% ipython --no-banner

In [1]: import numpy as np

In [2]: np.set_printoptions(precision=2, suppress=True, linewidth=200)

In [3]: X = np.array([[1.0, 0.2, 0.04, 0.01, 0.0, 0.0],
   ...:     [0.2, 1.0, 0.2, 0.04, 0.01, 0.0],
   ...:     [0.04, 0.2, 1.0, 0.2, 0.04, 0.01],
   ...:     [0.01, 0.04, 0.2, 1.0, 0.2, 0.04],
   ...:     [0.0, 0.01, 0.04, 0.2, 1.0, 0.2],
   ...:     [0.0, 0.0, 0.01, 0.04, 0.2, 1.0]])

In [4]: # equal to its transpose

In [5]: vals, vecs = np.linalg.eigh(X)

In [6]: np.abs(vecs[:, -1])
Out[6]: array([0.26, 0.42, 0.51, 0.51, 0.42, 0.26])

In [7]: (vals > 1e-8).sum(), (vals < -1e-8).sum()
Out[7]: (np.int64(6), np.int64(0))

In [8]: np.unique(vals.round(6) + 0, return_counts=True)[1]
Out[8]: array([1, 1, 1, 1, 1, 1])

In [9]: print(np.linalg.svd(X, compute_uv=False))
[1.42 1.24 1.03 0.87 0.76 0.69]

In [10]: np.abs(vecs[:, -1]).round(6).argmax()
Out[10]: np.int64(2)

In [11]: rng = np.random.default_rng(25796)

In [12]: lab = rng.permutation(6)

In [13]: lab
Out[13]: array([0, 3, 2, 5, 1, 4])

In [14]: other = X[lab][:, lab]

In [15]: np.diag(other)
Out[15]: array([1., 1., 1., 1., 1., 1.])

In [16]: data = np.loadtxt("x.csv", delimiter=",")

In [17]: data
Out[17]: 
array([[ 5., -1.,  0.,  0.,  0.],
       [-1.,  5., -1.,  0.,  0.],
       [ 0., -1.,  6., -1.,  0.],
       [ 0.,  0., -1.,  6., -1.],
       [ 0.,  0.,  0., -1.,  2.]])

In [18]: # equal to its transpose

In [19]: vals, vecs = np.linalg.eigh(data)

In [20]: x0 = np.array([0, 1, -2, 2, -2])

In [21]: np.round(vecs * np.maximum(vals, 0) @ vecs.T, 2) + 0
Out[21]: 
array([[ 5., -1.,  0.,  0.,  0.],
       [-1.,  5., -1.,  0.,  0.],
       [ 0., -1.,  6., -1.,  0.],
       [ 0.,  0., -1.,  6., -1.],
       [ 0.,  0.,  0., -1.,  2.]])

In [22]: (np.sign(vecs[:, -1].round(6)) == np.sign(vecs[0, -1].round(6))).astype(int)
Out[22]: array([1, 0, 1, 0, 1])

In [23]: m1 = np.loadtxt("dump.csv", delimiter=",")

In [24]: m1
Out[24]: 
array([[-0.5 , -0.2 ,  0.3 , -0.4 , -1.49, -0.7 ,  0.9 ,  1.5 ],
       [-1.9 ,  0.5 ,  1.  ,  0.  ,  0.14,  0.1 , -0.2 ,  1.8 ],
       [-0.2 , -0.3 ,  1.8 ,  0.  , -0.85, -0.4 , -1.1 ,  1.5 ],
       [-1.1 , -0.8 , -1.2 ,  1.1 , -3.13, -1.4 ,  0.5 , -0.7 ],
       [ 1.1 , -1.3 ,  1.3 , -1.4 , -0.16, -0.1 , -0.2 ,  1.5 ],
       [ 1.1 ,  0.2 , -0.2 ,  0.6 ,  0.56,  0.2 , -1.2 , -1.2 ],
       [-0.2 , -0.1 , -0.6 ,  1.  , -2.57, -1.5 , -1.2 , -1.1 ],
       [-0.4 ,  1.2 ,  0.  ,  0.4 ,  3.11,  1.6 ,  0.2 , -0.2 ],
       [-0.7 ,  0.5 , -0.8 ,  2.  , -2.57, -1.5 , -0.9 ,  1.  ],
       [ 0.6 ,  1.2 ,  0.2 ,  0.6 ,  2.75,  1.3 , -0.5 , -0.2 ],
       [ 1.  , -0.6 ,  0.2 ,  2.4 ,  4.08,  2.  ,  1.5 ,  1.1 ],
       [-0.2 ,  2.1 ,  0.3 , -0.4 ,  1.19,  0.6 ,  1.4 , -0.4 ],
       [ 0.7 ,  0.7 ,  2.3 , -0.2 ,  0.55,  0.3 ,  0.  , -1.2 ],
       [-1.4 , -0.4 ,  0.8 ,  0.9 ,  0.38,  0.  , -0.4 ,  0.1 ],
       [ 0.6 ,  1.7 , -0.3 ,  1.8 ,  0.77,  0.4 , -0.2 , -0.7 ],
       [ 1.9 , -0.2 ,  0.6 ,  0.5 ,  5.86,  3.  ,  1.1 ,  2.3 ],
       [ 0.3 ,  2.2 ,  1.6 , -0.9 ,  0.03, -0.1 ,  0.5 ,  1.  ],
       [-0.4 , -1.2 , -0.6 , -0.4 , -0.92, -0.4 , -0.1 , -0.3 ],
       [-0.8 , -0.6 , -0.1 , -0.2 ,  1.47,  0.7 ,  0.4 ,  0.7 ],
       [-0.9 ,  0.6 ,  1.6 ,  2.  , -2.7 , -1.1 ,  2.3 , -1.6 ],
       [ 0.7 , -1.1 , -0.1 , -0.2 ,  0.78,  0.4 , -2.4 ,  2.3 ],
       [ 1.5 ,  0.9 ,  1.1 ,  3.  ,  2.14,  0.9 , -0.5 , -0.4 ],
       [-1.7 , -0.2 , -0.4 ,  0.5 , -1.55, -1.  ,  0.3 ,  1.6 ]])

In [25]: dist = np.linalg.norm(m1[:, None] - m1[None], axis=-1)

In [26]: dist[10].round(6).argsort(kind="stable")[:4]
Out[26]: array([10, 15,  7,  9])

In [27]: dist.mean(axis=1).argmax()
Out[27]: np.int64(15)

In [28]: np.unravel_index(dist.round(6).argmax(), dist.shape)
Out[28]: (np.int64(3), np.int64(15))

In [29]: print(np.linalg.matrix_rank(dist ** 2))
10

In [30]: np.flatnonzero(dist[10] < dist.mean() / 2)
Out[30]: array([10])

In [31]: dist.shape
Out[31]: (23, 23)

In [32]: other = data / np.sqrt((data ** 2).mean(axis=1, keepdims=True))

In [33]: print(np.linalg.matrix_rank(other) == np.linalg.matrix_rank(data))
True

In [34]: print(np.linalg.norm(other, axis=1))
[2.24 2.24 2.24 2.24 2.24]

In [35]: ang = np.radians(36)

In [36]: R = np.eye(8)

In [37]: R[7, 7] = R[3, 3] = np.cos(ang)

In [38]: R[7, 3], R[3, 7] = -np.sin(ang), np.sin(ang)

In [39]: R
Out[39]: 
array([[ 1.  ,  0.  ,  0.  ,  0.  ,  0.  ,  0.  ,  0.  ,  0.  ],
       [ 0.  ,  1.  ,  0.  ,  0.  ,  0.  ,  0.  ,  0.  ,  0.  ],
       [ 0.  ,  0.  ,  1.  ,  0.  ,  0.  ,  0.  ,  0.  ,  0.  ],
       [ 0.  ,  0.  ,  0.  ,  0.81,  0.  ,  0.  ,  0.  ,  0.59],
       [ 0.  ,  0.  ,  0.  ,  0.  ,  1.  ,  0.  ,  0.  ,  0.  ],
       [ 0.  ,  0.  ,  0.  ,  0.  ,  0.  ,  1.  ,  0.  ,  0.  ],
       [ 0.  ,  0.  ,  0.  ,  0.  ,  0.  ,  0.  ,  1.  ,  0.  ],
       [ 0.  ,  0.  ,  0.  , -0.59,  0.  ,  0.  ,  0.  ,  0.81]])

In [40]: other = m1 @ R.T

In [41]: np.linalg.svd(m1, compute_uv=False), np.linalg.svd(other, compute_uv=False)
Out[41]: 
(array([12.58,  6.78,  5.35,  5.25,  4.61,  3.83,  2.87,  0.41]),
 array([12.58,  6.78,  5.35,  5.25,  4.61,  3.83,  2.87,  0.41]))

In [42]: np.allclose(m1 @ m1.T, other @ other.T)
Out[42]: True

In [43]: x0 = np.array([3, 2, 2, 1, -2, 1, 1, 1])

In [44]: h = np.maximum(m1 @ x0, 0)

In [45]: m1.T @ h
Out[45]: array([16.13, 44.  , 60.58, 40.78,  0.5 , -0.15, 21.13,  3.46])

In [46]: feats = np.load("data.npy")

In [47]: print(feats)
[[4 0 9 7 3 0]
 [0 5 0 0 0 7]
 [2 0 0 9 6 0]
 [5 0 0 6 1 0]
 [9 0 3 3 2 0]
 [0 0 0 0 0 0]]

In [48]: # rows and columns are dependent

In [49]: Xc = (m1 - m1.mean(axis=0)) / m1.std(axis=0)

In [50]: print(Xc.std(axis=0))
[1. 1. 1. 1. 1. 1. 1. 1.]

In [51]: b = np.linalg.lstsq(np.delete(Xc, 3, axis=1), Xc[:, 3])[0]

In [52]: b
Out[52]: array([ 0.11, -0.03, -0.22,  2.49, -2.42,  0.22, -0.37])

In [53]: np.linalg.cond(feats) > 100
Out[53]: np.True_

In [54]: np.round(np.linalg.norm(feats, 2) / np.linalg.norm(feats), 2)
Out[54]: np.float64(0.81)

In [55]: [round(float(x), 2) for x in np.linalg.svd(feats, compute_uv=False)[:3]]
Out[55]: [18.34, 8.6, 7.6]

In [56]: rank = np.linalg.matrix_rank(feats)

In [57]: rank
Out[57]: np.int64(5)

In [58]: ns = np.linalg.svd(feats)[2][rank:].T

In [59]: np.round(ns @ ns.T, 2) + 0
Out[59]: 
array([[ 0.  ,  0.  ,  0.  ,  0.  ,  0.  ,  0.  ],
       [ 0.  ,  0.66,  0.  ,  0.  ,  0.  , -0.47],
       [ 0.  ,  0.  ,  0.  ,  0.  ,  0.  ,  0.  ],
       [ 0.  ,  0.  ,  0.  ,  0.  ,  0.  ,  0.  ],
       [ 0.  ,  0.  ,  0.  ,  0.  ,  0.  ,  0.  ],
       [ 0.  , -0.47,  0.  ,  0.  ,  0.  ,  0.34]])

In [60]: [int(np.linalg.matrix_rank(feats[:, :j + 1])) for j in range(6)]
Out[60]: [1, 2, 3, 4, 5, 5]

In [61]: ns.shape
Out[61]: (6, 1)

In [62]: print([int(np.linalg.matrix_rank(np.delete(feats, i, axis=0))) for i in range(6)])
[4, 4, 4, 4, 4, 5]

In [63]: [int(np.linalg.matrix_rank(feats[:i])) for i in range(1, len(feats) + 1)]
Out[63]: [1, 2, 3, 4, 5, 5]

In [64]: mat = np.diag(np.array([-1, 3, 5, 4, 5, 3, 1, 4, -1])) + -1 * np.eye(9, k=1) + -1 * np.eye(9, k=-1)

In [65]: print(mat)
[[-1. -1.  0.  0.  0.  0.  0.  0.  0.]
 [-1.  3. -1.  0.  0.  0.  0.  0.  0.]
 [ 0. -1.  5. -1.  0.  0.  0.  0.  0.]
 [ 0.  0. -1.  4. -1.  0.  0.  0.  0.]
 [ 0.  0.  0. -1.  5. -1.  0.  0.  0.]
 [ 0.  0.  0.  0. -1.  3. -1.  0.  0.]
 [ 0.  0.  0.  0.  0. -1.  1. -1.  0.]
 [ 0.  0.  0.  0.  0.  0. -1.  4. -1.]
 [ 0.  0.  0.  0.  0.  0.  0. -1. -1.]]

In [66]: # symmetric

In [67]: x0 = np.array([1, 1, 1, 0, 0, 2, 1, 1, 1])

In [68]: h = np.maximum(mat @ x0, 0)

In [69]: h
Out[69]: array([0., 1., 4., 0., 0., 5., 0., 2., 0.])

In [70]: print(np.maximum(mat @ x0, 0) - np.maximum(-mat @ x0, 0))
[-2.  1.  4. -1. -2.  5. -2.  2. -2.]

In [71]: np.tanh(mat @ x0)
Out[71]: array([-0.96,  0.76,  1.  , -0.76, -0.96,  1.  , -0.96,  0.96, -0.96])

In [72]: mat.T @ h
Out[72]: array([-1., -1., 19., -4., -5., 15., -7.,  8., -2.])

In [73]: print(mat * (h > 1e-9)[:, None])
[[-0. -0.  0.  0.  0.  0.  0.  0.  0.]
 [-1.  3. -1.  0.  0.  0.  0.  0.  0.]
 [ 0. -1.  5. -1.  0.  0.  0.  0.  0.]
 [ 0.  0. -0.  0. -0.  0.  0.  0.  0.]
 [ 0.  0.  0. -0.  0. -0.  0.  0.  0.]
 [ 0.  0.  0.  0. -1.  3. -1.  0.  0.]
 [ 0.  0.  0.  0.  0. -0.  0. -0.  0.]
 [ 0.  0.  0.  0.  0.  0. -1.  4. -1.]
 [ 0.  0.  0.  0.  0.  0.  0. -0. -0.]]

In [74]: np.flatnonzero(h > 1e-9)
Out[74]: array([1, 2, 5, 7])
